In [1]: import numpy as np

In [2]: np.set_printoptions(precision=1, suppress=True, linewidth=100)

In [3]: rd = lambda a: np.round(a, 1) + 0

In [4]: E = np.loadtxt("mat.csv", delimiter=",")

In [5]: E
Out[5]: 
array([[39. , 60.4, 18.9],
       [39.4, 62. , 20. ],
       [38.6, 60.3, 19.5],
       [38.9, 61. , 18.4],
       [40. , 60. , 19.2],
       [37.8, 59.4, 20.1],
       [40.7, 59.8, 18.2],
       [39.8, 59.1, 20.9],
       [39.6, 58.7, 20.9],
       [40.2, 59.1, 21.1],
       [40.8, 60.1, 17.9],
       [40.3, 59.2, 19.5],
       [40.2, 60.2, 18.9],
       [40.3, 59.5, 20. ],
       [41.2, 59.6, 20.2],
       [39. , 60.3, 18.9],
       [40.6, 60. , 20.8],
       [40.9, 58.5, 20.1],
       [40. , 59.6, 21.8],
       [41.3, 60.5, 20.7],
       [40.7, 60.7, 20.6],
       [39.4, 59.3, 22. ],
       [41. , 61.4, 20.1],
       [40.1, 61.7, 19.8],
       [39.2, 60.5, 21. ],
       [39.2, 60.4, 20.3],
       [39.1, 60.2, 20.5],
       [40. , 60.1, 19.5]])

In [6]: x0 = np.array([-9, 0, -2])

In [7]: y = E @ x0

In [8]: rd(np.linalg.pinv(E) @ E)
Out[8]: 
array([[1., 0., 0.],
       [0., 1., 0.],
       [0., 0., 1.]])

In [9]: rd(np.linalg.lstsq(E, y)[0])
Out[9]: array([-9.,  0., -2.])

In [10]: rng = np.random.default_rng(873)

In [11]: y = y + 0.1 * rng.normal(size=28)

In [12]: print(rd(y))
[-388.7 -394.8 -386.4 -386.8 -398.4 -380.4 -402.6 -399.9 -398.3 -404.  -402.9 -401.9 -399.5 -402.7
 -411.5 -389.  -407.  -408.3 -403.5 -413.  -407.6 -398.5 -409.2 -400.5 -394.9 -393.4 -392.9 -399.1]

In [13]: beta, *_ = np.linalg.lstsq(E, y)

In [14]: rd(beta)
Out[14]: array([-9.,  0., -2.])

In [15]: rd(E.T @ (y - E @ beta))
Out[15]: array([0., 0., 0.])

In [16]: [round(float(np.linalg.norm(np.linalg.solve(E.T @ E + lam * np.eye(3), E.T @ y))), 2) for lam in (0, 1, 10, 100)]
Out[16]: [9.22, 8.95, 7.39, 5.5]
